>>> import numpy as np
>>> import numpy.linalg as la
>>> np.set_printoptions(precision=2, suppress=True, linewidth=120)
>>> arr = np.load("sample6.npy")
>>> print(arr)
[[18  8 16  6]
 [ 8  2  5 11]
 [16  5  6  8]
 [ 6 11  8  0]]
>>> B = np.array([[-7, -9, 3], [-3, -3, -2]])
>>> Z = np.kron(B, arr)
>>> print(round(la.norm(Z, 2), 2), round(float(la.norm(B, 2) * la.norm(arr, 2)), 2))
449.98 449.98
>>> print(Z)
[[-126  -56 -112  -42 -162  -72 -144  -54   54   24   48   18]
 [ -56  -14  -35  -77  -72  -18  -45  -99   24    6   15   33]
 [-112  -35  -42  -56 -144  -45  -54  -72   48   15   18   24]
 [ -42  -77  -56    0  -54  -99  -72    0   18   33   24    0]
 [ -54  -24  -48  -18  -54  -24  -48  -18  -36  -16  -32  -12]
 [ -24   -6  -15  -33  -24   -6  -15  -33  -16   -4  -10  -22]
 [ -48  -15  -18  -24  -48  -15  -18  -24  -32  -10  -12  -16]
 [ -18  -33  -24    0  -18  -33  -24    0  -12  -22  -16    0]]
>>> E = np.load("dump.npy")
>>> print(E)
[[0.36 0.36 0.07 0.22 0.22]
 [0.36 0.36 0.07 0.22 0.22]
 [0.07 0.07 0.01 0.04 0.04]
 [0.22 0.22 0.04 0.13 0.13]
 [0.22 0.22 0.04 0.13 0.13]]
>>> f = np.array([2, 0])
>>> print(np.cross(E[2, :3], E[4, :3]))
[0. 0. 0.]
>>> print(np.convolve(E[2], f))
[0.14 0.14 0.03 0.09 0.09 0.  ]
>>> print(np.correlate(E[2], E[4], "full"))
[0.01 0.02 0.01 0.03 0.04 0.03 0.01 0.02 0.01]
>>> print(np.array([np.convolve(row, f, "same") for row in E]))
[[0.72 0.72 0.14 0.43 0.43]
 [0.72 0.72 0.14 0.43 0.43]
 [0.14 0.14 0.03 0.09 0.09]
 [0.43 0.43 0.09 0.26 0.26]
 [0.43 0.43 0.09 0.26 0.26]]
>>> print(np.polyval(f, E[2]))
[0.14 0.14 0.03 0.09 0.09]
